% python3 -q
>>> import numpy as np
>>> from numpy import linalg as LA
>>> np.set_printoptions(precision=2, suppress=True, linewidth=120)
>>> F = np.load("w.npy")
>>> F
array([[ 2.01, -0.68, -1.17],
       [-0.68,  1.44,  1.03],
       [-1.17,  1.03, -1.45]])
>>> A2 = F / LA.norm(F, axis=1, keepdims=True)
>>> gram = A2 @ A2.T
>>> print(np.argwhere(np.triu(np.abs(gram) > 0.95, 1)))
[]
>>> LA.norm(A2, axis=1)
array([1., 1., 1.])
>>> Q, evecs = LA.qr(F[:, :1])[0], LA.qr(F[:, 1:])[0]
>>> sv = LA.svd(Q.T @ evecs, compute_uv=False)
>>> print(sv)
[0.78]
>>> (sv > 0.9).sum()
np.int64(0)
>>> x0 = np.array([-2, -2, 0])
>>> h = np.maximum(F @ x0, 0)
>>> F * (h > 1e-9)[:, None]
array([[ 0.  , -0.  , -0.  ],
       [-0.  ,  0.  ,  0.  ],
       [-1.17,  1.03, -1.45]])
>>> np.tanh(F @ x0)
array([-0.99, -0.91,  0.27])
>>> vals, evecs = LA.eigh(F)
>>> np.round(evecs.T @ evecs, 2) + 0
array([[1., 0., 0.],
       [0., 1., 0.],
       [0., 0., 1.]])
>>> np.abs(evecs[:, -1])
array([0.77, 0.55, 0.33])
>>> evecs @ np.diag(vals) @ evecs.T
array([[ 2.01, -0.68, -1.17],
       [-0.68,  1.44,  1.03],
       [-1.17,  1.03, -1.45]])
>>> print((vals > 1e-8).sum(), (vals < -1e-8).sum())
2 1
>>> LA.svd(F, compute_uv=False)
array([3., 2., 1.])
>>> mat = np.array([[0.0, 0.0, 1.0, 2.0],
...     [0.0, 0.0, 0.0, 2.0],
...     [1.0, 0.0, 0.0, 0.0],
...     [2.0, 2.0, 0.0, 0.0]])
>>> [round(float(LA.det(mat[:i, :i])), 2) + 0 for i in range(1, 5)]
[0.0, 0.0, 0.0, 4.0]
>>> x0 = np.array([-4, 3, 3, -3])
>>> h = np.maximum(mat @ x0, 0)
>>> print(np.maximum(mat @ x0, 0) - np.maximum(-mat @ x0, 0))
[-3. -6. -4. -2.]
>>> np.tanh(mat @ x0)
array([-1.  , -1.  , -1.  , -0.96])
>>> J = np.load("test12.npy")
>>> J
array([[ -0.01,  -0.17,   1.89,   4.38,   0.01,   0.  ],
       [  0.06,   0.46,  -0.8 ,  12.28,   0.  ,   0.02],
       [ -0.04,   0.31,   3.24,  -9.77,   0.  ,   0.01],
       [ -0.03,   0.03,  -5.92,  -5.11,  -0.01,   0.01],
       [ -0.01,   0.33,  -0.35,  -2.61,   0.  ,  -0.01],
       [  0.  ,  -0.32,   1.44, -16.26,   0.  ,  -0.03],
       [ -0.02,   0.31,  -3.48,   0.89,   0.  ,   0.01],
       [  0.05,  -0.07,  -3.31,  -7.31,   0.  ,  -0.01],
       [  0.01,   1.08,   1.17,   5.19,   0.  ,   0.  ],
       [  0.05,  -0.12,   2.17,  -3.91,   0.  ,   0.02],
       [ -0.11,  -0.14,  -2.79,   1.4 ,   0.  ,   0.  ],
       [ -0.07,  -0.69,  -0.93,   5.98,   0.  ,   0.02],
       [  0.03,  -0.14,   0.91,   3.65,   0.  ,   0.01],
       [ -0.06,  -0.73,   1.67,  -4.89,   0.  ,   0.07],
       [ -0.04,  -0.59,   5.78,  -2.8 ,   0.  ,  -0.02],
       [ -0.02,  -0.41,   3.43,  -1.09,   0.  ,   0.  ],
       [  0.02,   0.56,   0.99,  -7.67,  -0.01,  -0.02],
       [ -0.12,   0.23,   0.64,   6.29,   0.  ,   0.01],
       [ -0.04,   0.87,  -1.48, -14.23,   0.  ,   0.01],
       [ -0.13,   0.64,  -0.6 ,  11.49,   0.  ,   0.01],
       [  0.  ,   0.07,  -3.46, -11.99,   0.  ,   0.02],
       [  0.01,   0.05,  -0.15,  11.78,   0.  ,   0.02],
       [  0.05,   0.46,  -2.04,  19.85,   0.  ,   0.01],
       [  0.01,  -0.01,  -1.17,   5.06,   0.  ,  -0.01],
       [  0.04,   0.5 ,  -2.39,  -3.16,   0.  ,  -0.01]])
>>> cen = J - J.mean(axis=0)
>>> evecs = LA.svd(cen)[2][:3]
>>> A2 = cen - cen @ evecs.T @ evecs
>>> print(np.round(A2.std(axis=0), 2) + 0)
[0.05 0.   0.   0.   0.   0.02]
>>> LA.norm(A2, axis=1).round(6).argmax()
np.int64(19)
>>> dist = LA.norm(J[:, None] - J[None], axis=-1)
>>> dist.shape
(25, 25)
>>> print(np.flatnonzero(dist[13] < dist.mean() / 2))
[ 2  4  9 13 14 15 16 24]
>>> np.unravel_index(dist.round(6).argmax(), dist.shape)
(np.int64(5), np.int64(22))
>>> dist.mean(axis=1).argmax()
np.int64(22)
>>> LA.matrix_rank(dist ** 2)
np.int64(8)
